% ipython --no-banner

In [1]: import numpy as np

In [2]: np.set_printoptions(suppress=True, linewidth=200)

In [3]: def rnd(a):
   ...:     return np.round(a, 2) + 0
   ...: 

In [4]: data = np.load("dump.npy")

In [5]: print(data)
[[ 0 -1]
 [ 1  0]]

In [6]: print(rnd(np.linalg.eigvals(data).sum().real))
0.0

In [7]: print(rnd(np.linalg.det(data[::-1])))
-1.0

In [8]: print(np.poly(data))
[1. 0. 1.]

In [9]: print(np.kron(np.eye(2, dtype=int), data))
[[ 0 -1  0  0]
 [ 1  0  0  0]
 [ 0  0  0 -1]
 [ 0  0  1  0]]

In [10]: print(rnd(np.linalg.eigvals(data)))
[0.+1.j 0.-1.j]

In [11]: print(np.einsum("ij,ji->", data, data))
-2

In [12]: print(rnd(np.linalg.det(2 * data)), rnd(np.linalg.det(data)))
4.0 1.0

In [13]: print(data.T @ data)
[[1 0]
 [0 1]]

In [14]: print(rnd(np.linalg.svd(data, compute_uv=False)))
[1. 1.]

In [15]: print(data[:, 1] @ data[:, 0])
0

In [16]: O, _ = np.linalg.qr(np.array([[0.8], [1.1], [-0.8], [-1.0]]))

In [17]: F = O @ O.T

In [18]: print(rnd(F))
[[ 0.18  0.25 -0.18 -0.23]
 [ 0.25  0.35 -0.25 -0.32]
 [-0.18 -0.25  0.18  0.23]
 [-0.23 -0.32  0.23  0.29]]

In [19]: print(np.allclose(F, F.T))
True

In [20]: print(rnd(F @ F))
[[ 0.18  0.25 -0.18 -0.23]
 [ 0.25  0.35 -0.25 -0.32]
 [-0.18 -0.25  0.18  0.23]
 [-0.23 -0.32  0.23  0.29]]

In [21]: print((F - F.T) / 2)
[[0. 0. 0. 0.]
 [0. 0. 0. 0.]
 [0. 0. 0. 0.]
 [0. 0. 0. 0.]]

In [22]: proj = np.triu(np.array([[3, 0, 5, 2], [4, 0, 3, 3], [0, 5, 1, 1], [5, 4, 1, 1]]), 1) + np.eye(4)

In [23]: A2 = proj @ F @ np.linalg.inv(proj)

In [24]: print(rnd(np.linalg.det(A2)))
0.0

In [25]: print(rnd(proj @ F - F @ proj))
[[-1.38 -1.89 -0.3   0.78]
 [-1.24 -1.7  -1.06  0.26]
 [-0.23 -0.32  1.9   1.23]
 [ 0.    0.    2.09  1.17]]

In [26]: print(np.linalg.matrix_rank(A2))
1

In [27]: mat = np.load("block18.npy")

In [28]: print(mat)
[[-2.23  1.15  1.64]
 [-1.03 -0.24 -2.81]
 [ 1.84  1.64  1.71]
 [ 1.9   1.57  1.71]
 [-0.11  2.9  -0.78]
 [ 0.5  -2.38  1.76]
 [-1.56 -2.35 -1.02]
 [ 1.71 -1.67  1.81]
 [-1.21 -2.51 -1.12]
 [-0.49 -1.76  2.38]
 [ 2.79 -0.98 -0.5 ]
 [-0.62 -0.08 -2.93]
 [ 2.12  1.02  1.86]
 [-1.62  0.15  2.52]
 [ 1.13 -1.75 -2.16]
 [ 2.17 -1.45 -1.48]
 [ 0.84 -2.06 -2.02]
 [-2.66 -1.29 -0.52]
 [ 1.13 -2.69  0.7 ]]

In [29]: W2 = mat[[16, 8]].astype(float)

In [30]: for _ in range(4):
    ...:     z = np.linalg.norm(mat[:, None] - W2, axis=-1).argmin(axis=1)
    ...:     W2 = np.array([mat[z == j].mean(axis=0) for j in range(2)])
    ...: 

In [31]: print(z)
[1 0 0 0 0 1 1 0 1 1 0 0 0 1 0 0 0 1 0]

In [32]: print(np.abs(W2[1] - W2[0]).argmax())
0

In [33]: print(rnd(W2))
[[ 1.16 -0.32 -0.41]
 [-1.32 -1.28  0.81]]

In [34]: proj = mat @ np.linalg.solve(mat.T @ mat, mat.T)

In [35]: print(np.linalg.matrix_rank(np.eye(19) - proj))
16

In [36]: print(rnd(np.trace(proj)))
3.0

In [37]: print(rnd(proj @ mat[:, 0]))
[-2.23 -1.03  1.84  1.9  -0.11  0.5  -1.56  1.71 -1.21 -0.49  2.79 -0.62  2.12 -1.62  1.13  2.17  0.84 -2.66  1.13]

In [38]: print(rnd(np.linalg.eigvalsh(proj)))
[0. 0. 0. 0. 0. 0. 0. 0. 0. 0. 0. 0. 0. 0. 0. 0. 1. 1. 1.]

In [39]: print(rnd(np.diag(proj)))
[0.17 0.14 0.14 0.14 0.17 0.18 0.15 0.17 0.14 0.19 0.18 0.14 0.14 0.18 0.14 0.17 0.14 0.17 0.17]

In [40]: u = np.array([1, -2, 3])

In [41]: print(rnd(np.correlate(mat[17], mat[6], "full")))
[2.71 7.57 7.71 3.23 0.81]

In [42]: print(rnd(np.cross(mat[17, :3], mat[6, :3])))
[ 0.09 -1.9   4.24]

In [43]: print(rnd(np.polyval(u, mat[17])))
[15.4   7.24  4.31]
